In [1]: import numpy as np

In [2]: from numpy import linalg as LA

In [3]: np.set_printoptions(precision=3, suppress=True, linewidth=120, floatmode="fixed")

In [4]: J = np.load("w.npy")

In [5]: J
Out[5]: 
array([[-19.901,   7.975,  -5.020,  -1.922,  15.078],
       [-20.966,   0.993,  -8.923,   5.985,  10.119],
       [-15.979, -11.956, -10.058,  13.043,  11.006],
       [-22.964,  -1.048, -11.007,   9.052,   9.027],
       [ -9.089,  -3.014,  -5.972,   6.975,   0.019]])

In [6]: hat = np.triu(np.array([[2, 7, 1, 3, -1],
   ...:     [5, -5, 5, -5, -3],
   ...:     [-6, 5, -6, 6, 9],
   ...:     [-8, -8, 7, 5, 5],
   ...:     [-2, -7, -9, 1, -8]]), 1) + np.eye(5)

In [7]: out = hat @ J @ LA.inv(hat)

In [8]: round(float(np.trace(out)), 3), round(float(np.trace(J)), 3)
Out[8]: (-19.895, -19.895)

In [9]: round(float(LA.norm(J, 2) / LA.norm(J)), 3)
Out[9]: 0.93

In [10]: [round(float(x), 3) for x in LA.svd(J, compute_uv=False)[:3]]
Out[10]: [52.219, 19.318, 7.348]

In [11]: LA.matrix_rank(J, rtol=0.1)
Out[11]: np.int64(3)

In [12]: rng = np.random.default_rng(299)

In [13]: lab = rng.permutation(5)

In [14]: lab
Out[14]: array([2, 4, 3, 1, 0])

In [15]: out = J[lab][:, lab]

In [16]: np.trace(out)
Out[16]: np.float64(-19.895)

In [17]: np.round(LA.det(out), 3), round(float(LA.det(J[lab])), 3)
Out[17]: (np.float64(5.105), 5.105)

In [18]: np.allclose(out, J)
Out[18]: False

In [19]: np.sort(np.abs(LA.eigvals(out)))
Out[19]: array([ 0.113,  0.542,  0.542, 12.378, 12.378])

In [20]: LA.norm(J, axis=1).argmax()
Out[20]: np.int64(3)

In [21]: LA.norm(J, axis=1)
Out[21]: array([26.756, 25.659, 28.119, 28.514, 13.267])

In [22]: np.round(LA.norm(J, 2), 3)
Out[22]: np.float64(52.219)

In [23]: np.round(LA.norm(J, "nuc"), 3)
Out[23]: np.float64(78.948)

In [24]: X = np.load("a.npy")

In [25]: X
Out[25]: 
array([[ 0,  0,  0,  0,  0,  0,  0,  0,  0,  0,  0,  0,  0],
       [ 0,  0,  0,  0,  0,  0,  0,  0,  0,  0,  0,  0,  2],
       [ 0,  0,  0,  0,  0,  0,  0,  0,  0,  0, -1,  0,  0],
       [ 0,  0,  0,  0, -1,  0,  0,  0,  0,  0,  0,  0,  0],
       [ 0,  0,  0,  0,  0,  0,  0, -2,  0,  0,  0,  0,  0],
       [ 0,  0,  0,  0,  0,  0,  0,  0,  0,  0,  0,  0,  0],
       [ 0,  0,  0, -2,  0,  0,  0,  0,  0,  0,  0,  0,  0],
       [ 0,  0,  0,  0,  0,  2,  0,  0,  0,  0,  0,  0,  0],
       [ 0,  0,  0,  0,  0,  0,  0,  0,  0,  0,  0, -2,  0],
       [ 0,  0,  0,  0,  0,  0,  0,  0, -2,  0,  0,  0,  0],
       [ 0,  0,  0,  0,  0,  0, -2,  0,  0,  0,  0,  0,  0],
       [ 0,  0,  0,  0,  0,  0,  0,  0,  0,  0,  0,  0,  0],
       [-2,  0,  0,  0,  0,  0,  0,  0,  0,  0,  0,  0,  0]])

In [26]: rank = LA.matrix_rank(X)

In [27]: rank
Out[27]: np.int64(10)

In [28]: N = LA.svd(X)[2][rank:].T

In [29]: LA.matrix_rank(X.T @ X), LA.matrix_rank(X @ X.T)
Out[29]: (np.int64(10), np.int64(10))

In [30]: [int(LA.matrix_rank(np.delete(X, i, axis=0))) for i in range(13)]
Out[30]: [10, 9, 9, 9, 9, 10, 9, 9, 9, 9, 9, 10, 9]

In [31]: N.shape
Out[31]: (13, 3)

In [32]: [int(LA.matrix_rank(X[:i])) for i in range(1, len(X) + 1)]
Out[32]: [0, 1, 2, 3, 4, 4, 5, 6, 7, 8, 9, 9, 10]

In [33]: np.allclose(X @ N, 0)
Out[33]: True

In [34]: out = X + rng.integers(-2, 3, (13, 10)) @ rng.integers(-2, 3, (10, 13))

In [35]: out
Out[35]: 
array([[  0,   0,  -1,  -4,   3,   7,  11,  -7,   9,  -1,   6,   0,   4],
       [  1,   0,   0,   5,   0,   3,  23,   0,  -3, -13,  -1,  -1,  -3],
       [ -8,  -3,  -8,  -6,  -7,  -1,  -2,  -6,   9,  -5,  -5,  12,  -7],
       [ -4,   3,  -1,  -4,  -2,  -1,  -1,  -3,  -3,  -3, -16,   4, -10],
       [  1,  -4, -11,  -8,   1, -10,  -4,  -8,  15,   6,   6,   5,  13],
       [ -1,   2,   5,  -3,   1,  -2, -18,   7,   0,  17,   9,  -8,  10],
       [ -3,   9,  -1, -15,   6,   7, -12,  -7,  11,  12,   5,   1,   7],
       [  5,  -2,  11,  -6,   9,   7,  -2, -10,   3,   2,  -1,   2,   2],
       [  5,   1,   3,  -1,  -3,  -4,   6,   3,  -7,   0,  -6,   0,  -1],
       [  1,  11,  -5,  -7,   5,  -1,   1,  -5,  -1,   4,  -8,   2,   1],
       [  3,  -7,  -7,  -1,  10,  -4,  -3, -11,  12,  -7,   0,   2,   6],
       [  6, -12,  -2,   4,   5,  -9,  -3,  -8,   3, -12,  -5,   8,  -1],
       [ -8,   6,  -2, -10,  -9,  -4,  -1,   2,  -3,   4, -14,   7,  -8]])

In [36]: LA.matrix_rank(out - X, tol=1e-8)
Out[36]: np.int64(10)

In [37]: np.round(LA.svd(out - X, compute_uv=False), 3) + 0
Out[37]: array([50.711, 42.074, 37.424, 28.142, 23.585, 17.671, 12.636,  5.786,  2.581,  1.794,  0.000,  0.000,  0.000])

In [38]: def softmax(z):
    ...:     e = np.exp(z - z.max(axis=-1, keepdims=True))
    ...:     return e / e.sum(axis=-1, keepdims=True)
    ...: 

In [39]: softmax(X[2])
Out[39]: array([0.081, 0.081, 0.081, 0.081, 0.081, 0.081, 0.081, 0.081, 0.081, 0.081, 0.030, 0.081, 0.081])

In [40]: softmax(X[2] + -3)
Out[40]: array([0.081, 0.081, 0.081, 0.081, 0.081, 0.081, 0.081, 0.081, 0.081, 0.081, 0.030, 0.081, 0.081])

In [41]: softmax(X).sum(axis=1)
Out[41]: array([1.000, 1.000, 1.000, 1.000, 1.000, 1.000, 1.000, 1.000, 1.000, 1.000, 1.000, 1.000, 1.000])

In [42]: att = X @ X.T / np.sqrt(13)

In [43]: softmax(att)[2] @ X
Out[43]: array([-0.150,  0.000,  0.000, -0.150, -0.075,  0.150, -0.150, -0.150, -0.150,  0.000, -0.099, -0.150,  0.150])

In [44]: W = np.array([[-2, -1, -1, -3, 2],
    ...:     [3, 0, 1, -2, 3],
    ...:     [-3, -1, -3, 1, 0],
    ...:     [-2, -3, -2, 1, 1],
    ...:     [-2, -3, 2, -1, -2],
    ...:     [0, 3, 0, 2, -2],
    ...:     [0, 3, 0, 0, 3],
    ...:     [-3, 2, -3, 1, 2],
    ...:     [0, 2, -2, -2, -3],
    ...:     [3, 2, 1, -2, 1],
    ...:     [2, -2, 3, -2, -3],
    ...:     [-3, 3, -2, -3, 2],
    ...:     [-3, -2, -3, 2, 1]])

In [45]: coef = np.array([0, 0, 0, 2, 3])

In [46]: hid = np.maximum(X @ W + coef, 0)

In [47]: (hid > 0).astype(int)
Out[47]: 
array([[0, 0, 0, 1, 1],
       [0, 0, 0, 1, 1],
       [0, 1, 0, 1, 1],
       [1, 1, 0, 1, 1],
       [1, 0, 1, 0, 0],
       [0, 0, 0, 1, 1],
       [1, 1, 1, 0, 1],
       [0, 1, 0, 1, 0],
       [1, 0, 1, 1, 0],
       [0, 0, 1, 1, 1],
       [0, 0, 0, 1, 0],
       [0, 0, 0, 1, 1],
       [1, 1, 1, 1, 0]])

In [48]: LA.matrix_rank(hid)
Out[48]: np.int64(5)

In [49]: Z = np.array([[-1, -2, 3], [-3, 0, 2], [2, 0, -3], [3, 1, -1], [-3, 0, 3]])

In [50]: (hid @ Z).round(6).argmax(axis=1)
Out[50]: array([2, 2, 2, 2, 0, 2, 2, 1, 0, 2, 0, 2, 0])

In [51]: W @ Z
Out[51]: 
array([[-12,   1,   4],
       [-16,  -8,  17],
       [  3,   7,  -3],
       [  7,   5,  -4],
       [ 18,   3, -23],
       [  3,   2,  -2],
       [-18,   0,  15],
       [-12,   7,   9],
       [ -7,  -2,   3],
       [-16,  -8,  15],
       [ 13,  -6, -14],
       [-25,   3,  12],
       [  6,   8,  -3]])

In [52]: hid @ Z
Out[52]: 
array([[ -3,   2,   7],
       [  3,   6,   9],
       [-12,   4,  18],
       [-17,  -1,  24],
       [  6, -12,   0],
       [ -3,   2,   7],
       [-17,  -8,  15],
       [  0,   6,   6],
       [ 26,  -4,  -2],
       [ -1,   6,   9],
       [  6,   2,  -2],
       [ -3,   2,   7],
       [ 18,   0,   2]])
